In [1]: import numpy as np

In [2]: from numpy import linalg as LA

In [3]: np.set_printoptions(precision=1, suppress=True, linewidth=120, legacy="1.25")

In [4]: rnd = lambda a: np.round(a, 1) + 0

In [5]: M2 = np.array([[5, 1, 2],
   ...:     [5, 3, 0],
   ...:     [0, 5, 4],
   ...:     [2, 0, 4],
   ...:     [3, 3, 3],
   ...:     [1, 3, 5],
   ...:     [0, 4, 3],
   ...:     [3, 1, 2],
   ...:     [0, 2, 0]])

In [6]: W0 = M2.T @ M2

In [7]: print(W0)
[[73 35 38]
 [35 74 60]
 [38 60 83]]

In [8]: evals, evecs = LA.eig(W0)

In [9]: print(rnd(np.sort(LA.eigvals(W0.T))))
[ 18.3  44.6 167. ]

In [10]: print(rnd(evals))
[167.   44.6  18.3]

In [11]: print(rnd(W0 @ evecs[:, 0] - evals[0] * evecs[:, 0]))
[0. 0. 0.]

In [12]: x = np.ones(3)

In [13]: for _ in range(3):
    ...:     x = W0 @ x
    ...:     x /= LA.norm(x)
    ...:     print(round(x @ W0 @ x, 1))
    ...: 
166.9
167.0
167.0

In [14]: print(rnd(LA.eigvalsh(W0)[-1]))
167.0

In [15]: evals, evecs = LA.eigh(W0)

In [16]: x = np.array([1, 3, 1])

In [17]: print(rnd(x @ W0 @ x / (x @ x)), rnd(evals[0]), rnd(evals[-1]))
133.5 18.3 167.0

In [18]: print(np.abs(W0).sum(axis=1).max(), rnd(np.abs(evals).max()))
181 167.0

In [19]: rng = np.random.default_rng(786403)

In [20]: z = rng.permutation(3)

In [21]: print(z)
[1 2 0]

In [22]: M2 = W0[z][:, z]

In [23]: print(np.diag(M2))
[74 83 73]

In [24]: print(rnd(np.sort(np.abs(LA.eigvals(M2)))))
[ 18.3  44.6 167. ]

In [25]: K = -1 * np.eye(4) + np.ones((4, 4))

In [26]: print(K)
[[0. 1. 1. 1.]
 [1. 0. 1. 1.]
 [1. 1. 0. 1.]
 [1. 1. 1. 0.]]

In [27]: # symmetric

In [28]: print(rnd(LA.norm(K, "nuc")))
6.0

In [29]: print(rnd(LA.norm(K, 2)))
3.0

In [30]: print(K[2] @ K[1])
2.0

In [31]: print(rnd(LA.norm(K, 1)), rnd(LA.norm(K, np.inf)))
3.0 3.0

In [32]: print(rnd(LA.norm(K[2], 1)), rnd(LA.norm(K[2], np.inf)))
3.0 1.0

In [33]: print(rnd(LA.norm(K) ** 2 / LA.norm(K, 2) ** 2))
1.3

In [34]: A = np.load("a.npy")

In [35]: print(A)
[[ 0  9  0  0  9 50 32  4]
 [ 0  0  7  0  3 31 27 19]
 [ 0 10  0  0 10 38 19  6]
 [ 0 19  0  0  2 30  4 12]
 [ 0 10  0  0  0 52 43  0]
 [ 0  4  0  0  0 24 19  0]
 [ 0 38  0  0  0 66 25  4]
 [ 0 23 16  0  0 32 14 22]
 [ 0 18  0  0  0 56 41  2]
 [ 0  5  0  0  1 12  6  0]
 [ 0 35  0  0  0 70 32  9]
 [ 0 13  2  0  0 16  4  4]
 [ 0 21 11  0  0 45 33  9]
 [ 0 11  0  0  0 40 30  0]
 [ 0 21  0  0  2 38 10  5]
 [ 0 23  2  0  0 53 39  2]
 [ 0  0  6  0  0 32 33  8]
 [ 0 34  0  0  0 39  6  9]
 [ 0 16  0  6  0 44 29  0]
 [ 0 37  0  0  0 46  6 13]
 [ 0 18  0  0  0 45 34  0]]

In [36]: # looks like rank 7

In [37]: U, sig, VT = LA.svd(A)

In [38]: print(np.argmax(sig[:-1] / (sig[1:] + 1e-6)) + 1)
7

In [39]: M2 = U[:, :7] @ np.diag(sig[:7]) @ VT[:7]

In [40]: print(rnd(LA.norm(A - M2) / LA.norm(A)))
0.0

In [41]: print(LA.matrix_rank(A, rtol=0.05))
4

In [42]: print(rnd(LA.norm(A - M2, 2)), sig[7])
0.0 0.0

In [43]: print(LA.cond(A) > 100)
True

In [44]: print([round(float(x), 1) for x in LA.svd(A, compute_uv=False)[:3]])
[245.2, 60.7, 33.3]

In [45]: print(rnd(LA.norm(A, 2) / LA.norm(A)))
1.0

In [46]: t3 = np.stack([A, 2 * A, A[::-1]])

In [47]: print((t3 @ A.T).shape)
(3, 21, 21)

In [48]: print(rnd(LA.norm(t3, axis=(1, 2))))
[255.7 511.4 255.7]

In [49]: print(t3.shape)
(3, 21, 8)

In [50]: rk = LA.matrix_rank(A)

In [51]: print(rk)
7

In [52]: null = LA.svd(A)[2][rk:].T

In [53]: print(np.allclose(A @ null, 0))
True

In [54]: print(null @ null.T)
[[1. 0. 0. 0. 0. 0. 0. 0.]
 [0. 0. 0. 0. 0. 0. 0. 0.]
 [0. 0. 0. 0. 0. 0. 0. 0.]
 [0. 0. 0. 0. 0. 0. 0. 0.]
 [0. 0. 0. 0. 0. 0. 0. 0.]
 [0. 0. 0. 0. 0. 0. 0. 0.]
 [0. 0. 0. 0. 0. 0. 0. 0.]
 [0. 0. 0. 0. 0. 0. 0. 0.]]

In [55]: print([int(LA.matrix_rank(A[:i])) for i in range(1, len(A) + 1)])
[1, 2, 3, 4, 5, 6, 6, 6, 6, 6, 6, 6, 6, 6, 6, 6, 6, 6, 7, 7, 7]

In [56]: U, sig, VT = LA.svd(A)

In [57]: evecs = VT[:(sig > 1e-8).sum()]

In [58]: x = A[11] + 5 * A[0] + rng.integers(2) * np.eye(8)[4]

In [59]: print(x)
[  0.  58.   2.   0.  46. 266. 164.  24.]

In [60]: print(np.allclose(evecs.T @ evecs @ x, x))
True

In [61]: print(LA.matrix_rank(np.vstack([A, x])))
7

In [62]: J = np.array([[2, 2, 1, 2, 0],
    ...:     [2, 0, 1, 1, 1],
    ...:     [1, 0, 1, 2, 0],
    ...:     [2, 1, 2, 1, 0],
    ...:     [1, 2, 2, 2, 0]])

In [63]: z = rng.permutation(5)

In [64]: print(z)
[2 4 3 1 0]

In [65]: M2 = J[z][:, z]

In [66]: print(np.diag(M2))
[1 0 1 0 2]

In [67]: print(rnd(np.sort(np.abs(LA.eigvals(M2)))))
[0.9 0.9 1.3 1.8 5.7]

In [68]: print(np.allclose(M2, J))
False

In [69]: x = np.array([0, -2, 2, -2, 0])

In [70]: rhs = J @ x

In [71]: print(rhs)
[-6  0 -2  0 -4]

In [72]: print(rnd(LA.solve(J, rhs)))
[ 0. -2.  2. -2.  0.]

In [73]: print(rnd(LA.solve(J, J[:, 1])))
[0. 1. 0. 0. 0.]

In [74]: M2 = LA.invert(J)
AttributeError: module 'numpy.linalg' has no attribute 'invert'


In [75]: M2 = LA.inv(J)

In [76]: print(rnd(M2))
[[ 0.4  0.   0.   0.4 -0.6]
 [ 0.3  0.  -0.5 -0.2  0.3]
 [-0.6  0.   0.   0.4  0.4]
 [ 0.1  0.   0.5 -0.4  0.1]
 [-0.3  1.  -0.5 -0.8  0.7]]

In [77]: print(rnd(LA.slogdet(J)[0]))
1.0

In [78]: print(rnd(LA.cond(J)))
11.2

In [79]: print(rnd(LA.inv(M2)))
[[2. 2. 1. 2. 0.]
 [2. 0. 1. 1. 1.]
 [1. 0. 1. 2. 0.]
 [2. 1. 2. 1. 0.]
 [1. 2. 2. 2. 0.]]

In [80]: E = np.loadtxt("run0.csv", delimiter=",")

In [81]: print(E)
[[-0.6  1.1  2.1 -0.6 -1.9 -0.7 -0.5]
 [ 0.2  0.2 -2.1  0.3 -0.6  1.  -0.4]
 [ 0.  -1.3 -1.7  1.1 -3.1  0.3 -0.6]
 [ 0.3 -0.9 -3.4  0.3  2.6  0.4  0.2]
 [-0.4  1.2  0.3 -0.6 -2.6 -0.2  0.3]
 [ 0.  -1.2 -1.9 -1.2  2.   0.7  1.8]
 [-0.2  0.7  1.7  0.1  0.1  0.  -0.5]
 [ 0.4  0.9  0.1  1.7  0.9  0.   0.3]
 [ 0.   0.6 -2.6 -1.6 -0.7  0.  -0.5]
 [ 0.6  0.8 -3.5 -0.9  1.9  0.   3.2]
 [ 0.2 -0.6 -2.6  1.9 -0.3  0.2 -0.4]
 [ 0.3 -1.5 -0.4 -1.1  4.1 -0.3  1.3]
 [ 0.3  0.1 -3.1  1.9  3.8 -0.5  3.8]
 [ 0.3 -0.2 -1.6 -0.4 -6.3  0.2 -1.4]
 [-0.1  0.7 -3.   0.7  1.7 -0.4  0.4]
 [ 0.1  0.6 -1.5 -2.3  3.7 -0.1  2.4]]

In [82]: O, evecs = LA.qr(E[:, :6])[0], LA.qr(E[:, 6:])[0]

In [83]: sig = LA.svd(O.T @ evecs, compute_uv=False)

In [84]: print((sig > 0.9).sum())
0

In [85]: print(rnd(LA.norm(O @ O.T - evecs @ evecs.T, 2)))
1.0

In [86]: cov = np.cov(E, rowvar=False)

In [87]: print(rnd(np.corrcoef(E.T)))
[[ 1.  -0.3 -0.6  0.2  0.3  0.3  0.4]
 [-0.3  1.   0.3 -0.1 -0.1 -0.4  0. ]
 [-0.6  0.3  1.  -0.1 -0.3 -0.3 -0.4]
 [ 0.2 -0.1 -0.1  1.  -0.1  0.  -0.1]
 [ 0.3 -0.1 -0.3 -0.1  1.  -0.2  0.8]
 [ 0.3 -0.4 -0.3  0.  -0.2  1.  -0.2]
 [ 0.4  0.  -0.4 -0.1  0.8 -0.2  1. ]]

In [88]: print(cov.shape)
(7, 7)

In [89]: print(rnd(E.std(axis=0)))
[0.3 0.9 1.7 1.2 2.8 0.4 1.4]

In [90]: print(np.argwhere(np.triu(np.abs(np.corrcoef(E.T)) > 0.8, 1)))
[]

In [91]: print(rnd(np.corrcoef(E[:, 4], E[:, 0])[0, 1]))
0.3

In [92]: print(rnd(LA.eigvalsh(cov)[::-1]))
[10.   2.9  1.5  1.   0.5  0.1  0. ]

In [93]: print(np.argsort(-E.std(axis=0).round(6), kind="stable"))
[4 2 6 3 1 5 0]

In [94]: mat = np.load("dump.npy")

In [95]: print(mat)
[[ 27   6  12 -14   0 -12  -5]
 [  6  24   6   3  -8 -14 -20]
 [ 12   6  10  -6   0  -5   1]
 [-14   3  -6  15   8  -3  -4]
 [  0  -8   0   8  30  -9   5]
 [-12 -14  -5  -3  -9  19  16]
 [ -5 -20   1  -4   5  16  26]]

In [96]: # rows and columns are dependent

In [97]: evals, evecs = LA.eigvalsh(mat)
ValueError: too many values to unpack (expected 2)


In [98]: evals, evecs = LA.eigh(mat)

In [99]: print(rnd(LA.svd(mat, compute_uv=False)))
[63.7 39.8 37.   8.9  1.6  0.   0. ]

In [100]: print(rnd(evecs.T @ evecs))
[[1. 0. 0. 0. 0. 0. 0.]
 [0. 1. 0. 0. 0. 0. 0.]
 [0. 0. 1. 0. 0. 0. 0.]
 [0. 0. 0. 1. 0. 0. 0.]
 [0. 0. 0. 0. 1. 0. 0.]
 [0. 0. 0. 0. 0. 1. 0.]
 [0. 0. 0. 0. 0. 0. 1.]]

In [101]: print((evals > 1e-8).sum(), (evals < -1e-8).sum())
5 0

In [102]: print(rnd(evals.sum()), np.trace(mat))
151.0 151

In [103]: print(rnd(LA.eigvalsh(mat + 5 * np.eye(7))))
[ 5.   5.   6.6 13.9 42.  44.8 68.7]

In [104]: print(rnd(evals))
[ 0.   0.   1.6  8.9 37.  39.8 63.7]

In [105]: print(np.unique(evals.round(6) + 0, return_counts=True)[1])
[2 1 1 1 1 1]

In [106]: print(rnd(LA.eigvalsh(mat @ mat)))
[   0.     0.     2.5   79.5 1369.8 1585.9 4055.3]

In [107]: feats = np.load("arr.npy")

In [108]: print(feats)
[[ -7   3  -9   5  15  -3   8]
 [ -6  -5   2  -7 -25  -5  -2]
 [  8   7   9   0  35   7  -9]
 [  5  -2   4   5 -10  -9  -4]
 [  9   4   2  -5  20   2   6]
 [  4  -4  -2  -3 -20  -2  -4]
 [  7   3   6  -4  15   8  -3]]

In [109]: # looks like rank 6

In [110]: print(rnd(np.trace(LA.pinv(feats) @ feats)))
6.0

In [111]: print(rnd(feats @ LA.pinv(feats) @ feats))
[[ -7.   3.  -9.   5.  15.  -3.   8.]
 [ -6.  -5.   2.  -7. -25.  -5.  -2.]
 [  8.   7.   9.   0.  35.   7.  -9.]
 [  5.  -2.   4.   5. -10.  -9.  -4.]
 [  9.   4.   2.  -5.  20.   2.   6.]
 [  4.  -4.  -2.  -3. -20.  -2.  -4.]
 [  7.   3.   6.  -4.  15.   8.  -3.]]

In [112]: print(rnd(LA.norm(feats, 2) / LA.norm(feats)))
0.9

In [113]: print(LA.cond(feats) > 100)
True

In [114]: print(LA.matrix_rank(feats, rtol=0.1))
5

In [115]: U, sig = LA.svd(feats)
ValueError: too many values to unpack (expected 2)


In [116]: U, sig, VT = LA.svd(feats, full_matrices=False)

In [117]: print(rnd(np.abs(VT[0])))
[0.2 0.2 0.1 0.  0.9 0.2 0. ]

In [118]: print((sig > 1e-8).sum())
6

In [119]: print(np.abs(U[:, 0]).round(6).argmax())
2

In [120]: print(rnd(VT @ VT.T))
[[1. 0. 0. 0. 0. 0. 0.]
 [0. 1. 0. 0. 0. 0. 0.]
 [0. 0. 1. 0. 0. 0. 0.]
 [0. 0. 0. 1. 0. 0. 0.]
 [0. 0. 0. 0. 1. 0. 0.]
 [0. 0. 0. 0. 0. 1. 0.]
 [0. 0. 0. 0. 0. 0. 1.]]
